% python3 -q
>>> import numpy as np
>>> np.set_printoptions(precision=2, suppress=True, linewidth=140, floatmode="fixed")
>>> rnd = lambda a: np.round(a, 2) + 0
>>> data = np.load("dump.npy")
>>> data
array([[-0.20, -0.70,  0.00,  1.90],
       [ 0.30,  0.20,  0.40, -0.20],
       [ 0.90,  0.70, -0.60,  0.80],
       [-0.30,  1.00,  0.70,  0.60],
       [-0.30,  1.00, -2.10,  0.40],
       [ 0.60, -1.00,  0.50,  1.20],
       [ 0.80,  0.10,  0.50, -0.30],
       [ 5.50,  3.50, -1.00,  2.00],
       [-0.30,  0.00,  0.10, -0.80],
       [ 1.00,  0.00, -1.20,  0.20],
       [ 0.70, -2.30,  0.30,  0.40],
       [ 0.00, -0.60,  1.30,  0.10]])
>>> x = np.array([5, 2, 5, 3])
>>> target = data @ x
>>> rnd(np.linalg.solve(data.T @ data, data.T @ target))
array([5.00, 2.00, 5.00, 3.00])
>>> rnd(np.linalg.lstsq(data, target)[0])
array([5.00, 2.00, 5.00, 3.00])
>>> rng = np.random.default_rng(99956)
>>> target = target + 0.05 * rng.normal(size=12)
>>> rnd(target)
array([ 3.32,  3.25,  5.30,  5.82, -8.77,  7.13,  5.88, 35.48, -3.38, -0.40,  1.55,  5.51])
>>> c, *_ = np.linalg.lstsq(data, target)
>>> rnd(c)
array([4.99, 2.01, 4.99, 3.01])
>>> [round(float(np.linalg.norm(np.linalg.solve(data.T @ data + lam * np.eye(4), data.T @ target))), 2) for lam in (0, 1, 10, 100)]
[7.93, 7.34, 5.0, 1.72]
>>> rnd(np.linalg.norm(target - data @ c))
np.float64(0.14)
>>> blk = np.stack([data, 5 * data, data[::-1]])
>>> rnd(np.linalg.norm(blk, axis=(1, 2)))
array([ 8.79, 43.94,  8.79])
>>> np.linalg.matrix_rank(blk)
array([4, 4, 4])
>>> np.linalg.matrix_rank(blk.reshape(3, -1))
np.int64(2)
>>> other = np.c_[data[:, :1] @ np.array([[1]]), np.array([2, 2, 2, 0, 1, 2, 2, 2, 0, 2, 1, 1])]
>>> other
array([[-0.20,  2.00],
       [ 0.30,  2.00],
       [ 0.90,  2.00],
       [-0.30,  0.00],
       [-0.30,  1.00],
       [ 0.60,  2.00],
       [ 0.80,  2.00],
       [ 5.50,  2.00],
       [-0.30,  0.00],
       [ 1.00,  2.00],
       [ 0.70,  1.00],
       [ 0.00,  1.00]])
>>> rnd(np.linalg.norm(np.linalg.qr(data)[0].T @ other, axis=0) ** 2 / ((other ** 2).sum(axis=0) + 1e-12))
array([1.00, 0.52])
>>> np.linalg.matrix_rank(np.c_[data, other])
np.int64(5)
>>> rnd(np.linalg.norm(other - data @ np.linalg.lstsq(data, other)[0], axis=0))
array([0.00, 3.85])
>>> rnd(np.linalg.lstsq(data, other[:, 0])[0])
array([1.00, 0.00, 0.00, 0.00])
>>> np.linalg.matrix_rank(other)
np.int64(2)
>>> ang = np.deg2rad(180)
>>> X = np.eye(6)
>>> X[np.ix_([5, 2], [5, 2])] = [[np.cos(ang), -np.sin(ang)], [np.sin(ang), np.cos(ang)]]
>>> rnd(X)
array([[ 1.00,  0.00,  0.00,  0.00,  0.00,  0.00],
       [ 0.00,  1.00,  0.00,  0.00,  0.00,  0.00],
       [ 0.00,  0.00, -1.00,  0.00,  0.00,  0.00],
       [ 0.00,  0.00,  0.00,  1.00,  0.00,  0.00],
       [ 0.00,  0.00,  0.00,  0.00,  1.00,  0.00],
       [ 0.00,  0.00,  0.00,  0.00,  0.00, -1.00]])
>>> Xc = data - data.mean(axis=0)
>>> Uu, s, VT = np.linalg.svd(Xc, full_matrices=False)
>>> np.searchsorted(np.cumsum(s ** 2) / (s ** 2).sum(), 0.9) + 1
np.int64(3)
>>> np.abs(VT[0]).argmax()
np.int64(0)
>>> np.abs(Uu[:, 0]).argmax()
np.int64(7)
>>> rnd(Xc.mean(axis=0))
array([0.00, 0.00, 0.00, 0.00])
>>> rnd(np.abs(VT[-1]))
array([0.42, 0.37, 0.36, 0.75])
>>> rnd(s ** 2 / (s ** 2).sum())
array([0.67, 0.16, 0.10, 0.07])
>>> (np.sign(Uu[:, 0]) == np.sign(Uu[0, 0])).astype(int)
array([1, 1, 0, 1, 0, 1, 1, 0, 1, 0, 1, 1])
>>> np.linalg.matrix_rank(Xc)
np.int64(4)
>>> Xc = (data - data.mean(axis=0)) / data.std(axis=0)
>>> rnd(Xc.std(axis=0))
array([1.00, 1.00, 1.00, 1.00])
>>> np.argwhere(np.abs(Xc) > 2)
array([[4, 2],
       [7, 0],
       [7, 1]])
>>> c = np.linalg.lstsq(np.delete(Xc, 0, axis=1), Xc[:, 0])[0]
>>> rnd(c)
array([0.57, 0.05, 0.35])
>>> rnd(1 - np.var(Xc[:, 0] - np.delete(Xc, 0, axis=1) @ c))
np.float64(0.54)
>>> x = np.array([1, 0, 1, 5])
>>> target = data @ x
>>> c, lr = np.zeros(4), 1 / np.linalg.norm(data, 2) ** 2
>>> for i in range(250):
...     c -= lr * data.T @ (data @ c - target)
...     if i % 50 == 0: print(i, round(np.linalg.norm(data @ c - target), 2))
... 
0 11.09
50 0.06
100 0.0
150 0.0
200 0.0
>>> rnd(c)
array([1.00, 0.00, 1.00, 5.00])
>>> lab = data[:, 0] > np.median(data[:, 0])
>>> u = data[lab].mean(axis=0) - data[~lab].mean(axis=0)
>>> lab.astype(int)
array([0, 0, 1, 0, 0, 1, 1, 1, 0, 1, 1, 0])
>>> w1 = np.array([[2, 0, 3, 1, 0, 3],
...     [0, 0, 3, 3, 0, 3],
...     [0, 2, 2, 0, 3, 0],
...     [3, 3, 2, 1, 0, 2]])
>>> c = np.array([7, 6, 9, 1, -8, 8])
>>> H = np.maximum(data @ w1 + c, 0)
>>> (H > 0).astype(int)
array([[1, 1, 1, 1, 0, 1],
       [1, 1, 1, 1, 0, 1],
       [1, 1, 1, 1, 0, 1],
       [1, 1, 1, 1, 0, 1],
       [1, 1, 1, 1, 0, 1],
       [1, 1, 1, 0, 0, 1],
       [1, 1, 1, 1, 0, 1],
       [1, 1, 1, 1, 0, 1],
       [1, 1, 1, 0, 0, 1],
       [1, 1, 1, 1, 0, 1],
       [1, 1, 1, 0, 0, 1],
       [1, 1, 1, 0, 0, 1]])
>>> np.linalg.matrix_rank(H)
np.int64(5)
>>> cent = np.array([[0, 1, 0], [2, 1, 0], [1, 3, 3], [1, 2, 2], [3, 3, 2], [0, 3, 0]])
>>> w1 @ cent
array([[ 4, 22, 11],
       [ 6, 24, 15],
       [15, 17, 12],
       [ 9, 20,  8]])
